>>> import numpy as np
>>> np.set_printoptions(precision=4, suppress=True, linewidth=120)
>>> tidy = lambda a: np.round(a, 4) + 0
>>> M = np.load("arr.npy")
>>> M
array([[1, 3, 0, 1, 1, 3],
       [0, 0, 1, 2, 0, 1],
       [0, 0, 3, 0, 3, 0],
       [0, 0, 0, 2, 2, 0],
       [0, 0, 0, 0, 0, 0],
       [0, 0, 0, 0, 0, 1]])
>>> # triangular, det is the product of the diagonal
>>> Uu, s, Vt = np.linalg.svd(M)
>>> np.argmax(s[:-1] / (s[1:] + 1e-6)) + 1
np.int64(5)
>>> tidy(s)
array([5.2775, 4.1201, 2.4603, 1.6434, 0.6475, 0.    ])
>>> out = Uu[:, :5] @ np.diag(s[:5]) @ Vt[:5]
>>> tidy(np.linalg.norm(M - out, 2)), s[5]
(np.float64(0.0), np.float64(0.0))
>>> tidy(np.abs(M - out).max())
np.float64(0.0)
>>> tidy(out)
array([[1., 3., 0., 1., 1., 3.],
       [0., 0., 1., 2., 0., 1.],
       [0., 0., 3., 0., 3., 0.],
       [0., 0., 0., 2., 2., 0.],
       [0., 0., 0., 0., 0., 0.],
       [0., 0., 0., 0., 0., 1.]])
>>> np.linalg.matrix_rank(M, rtol=0.05)
np.int64(5)
>>> tidy(np.linalg.norm(M - out) / np.linalg.norm(M))
np.float64(0.0)
>>> vec = np.array([1, -1, -3, 3, 2, -2])
>>> (M * vec).sum(axis=1)
array([-3,  1, -3, 10,  0, -2])
>>> np.einsum("ij,j->i", M, vec)
array([-3,  1, -3, 10,  0, -2])
>>> M @ vec
array([-3,  1, -3, 10,  0, -2])
>>> M * vec
array([[ 1, -3,  0,  3,  2, -6],
       [ 0,  0, -3,  6,  0, -2],
       [ 0,  0, -9,  0,  6,  0],
       [ 0,  0,  0,  6,  4,  0],
       [ 0,  0,  0,  0,  0,  0],
       [ 0,  0,  0,  0,  0, -2]])
>>> M @ np.ones(6)
array([9., 4., 6., 4., 0., 1.])
>>> tidy(np.linalg.norm(M[0] - M[2]))
np.float64(5.7446)
>>> tidy(np.linalg.norm(M) ** 2 / np.linalg.norm(M, 2) ** 2)
np.float64(1.9388)
>>> tidy(np.linalg.norm(M, 1)), tidy(np.linalg.norm(M, np.inf))
(np.float64(6.0), np.float64(9.0))
>>> tidy(np.linalg.norm(M, axis=0))
array([1.    , 3.    , 3.1623, 3.    , 3.7417, 3.3166])
>>> np.linalg.norm(M, axis=1).argmax()
np.int64(0)
>>> rk = np.linalg.matrix_rank(M)
>>> rk
np.int64(5)
>>> N = np.linalg.svd(M)[2][rk:].T
>>> np.allclose(M @ N, 0)
True
>>> tidy(M @ np.linalg.pinv(M) @ M)
array([[1., 3., 0., 1., 1., 3.],
       [0., 0., 1., 2., 0., 1.],
       [0., 0., 3., 0., 3., 0.],
       [0., 0., 0., 2., 2., 0.],
       [0., 0., 0., 0., 0., 0.],
       [0., 0., 0., 0., 0., 1.]])
>>> np.abs(np.diag(np.linalg.qr(M)[1])) > 1e-9
array([ True, False,  True,  True, False,  True])
>>> m1 = np.load("w.npy")
>>> m1
array([[13, 14, -1],
       [14, 20, 10],
       [-1, 10, 25]])
>>> # rows and columns are dependent
>>> hat = np.triu(np.array([[4, 1, 4], [3, 4, 3], [4, 4, 0]]), 1) + np.eye(3)
>>> out = hat @ m1 @ np.linalg.inv(hat)
>>> tidy(np.linalg.det(out))
np.float64(0.0)
>>> np.einsum("ij,ji->", m1, m1)
np.int64(1788)
>>> np.kron(np.eye(2, dtype=int), m1)
array([[13, 14, -1,  0,  0,  0],
       [14, 20, 10,  0,  0,  0],
       [-1, 10, 25,  0,  0,  0],
       [ 0,  0,  0, 13, 14, -1],
       [ 0,  0,  0, 14, 20, 10],
       [ 0,  0,  0, -1, 10, 25]])
>>> tidy(np.linalg.det(m1[::-1]))
np.float64(0.0)
>>> tidy(np.linalg.norm(m1, 2) / np.linalg.norm(m1))
np.float64(0.858)
>>> np.argsort(-np.linalg.norm(m1, axis=0).round(6), kind="stable")[:3]
array([2, 1, 0])
>>> np.linalg.cond(m1) > 100
np.True_
>>> np.linalg.matrix_rank(m1, rtol=0.1)
np.int64(2)
>>> A = np.array([[0.5, 0.9, -0.2, 0.0, 0.0, -0.4, 0.2, -1.3],
...     [2.2, -0.9, -0.9, 0.2, 1.1, -0.1, 1.6, -0.6],
...     [-1.4, 1.2, 1.3, -2.5, -0.4, 0.4, 0.5, -1.7],
...     [-1.9, -0.3, -1.4, 0.7, 1.3, -2.5, -1.1, 0.6],
...     [-1.3, 0.7, -1.1, 0.6, 0.3, -1.1, 0.5, -0.9],
...     [-1.0, 0.1, 0.4, -1.3, -1.9, 0.3, 0.3, -1.3],
...     [-1.2, 0.5, -0.4, 1.2, -0.8, -1.0, 0.0, 1.1]])
>>> out = A / np.linalg.norm(A, axis=1, keepdims=True)
>>> C2 = out @ out.T
>>> tidy(np.linalg.norm(out, axis=1))
array([1., 1., 1., 1., 1., 1., 1.])
>>> (np.abs(C2) > 0.9).astype(int)
array([[1, 0, 0, 0, 0, 0, 0],
       [0, 1, 0, 0, 0, 0, 0],
       [0, 0, 1, 0, 0, 0, 0],
       [0, 0, 0, 1, 0, 0, 0],
       [0, 0, 0, 0, 1, 0, 0],
       [0, 0, 0, 0, 0, 1, 0],
       [0, 0, 0, 0, 0, 0, 1]])
>>> tidy(C2[6])
array([-0.2567, -0.4862, -0.3346,  0.5762,  0.48  , -0.095 ,  1.    ])
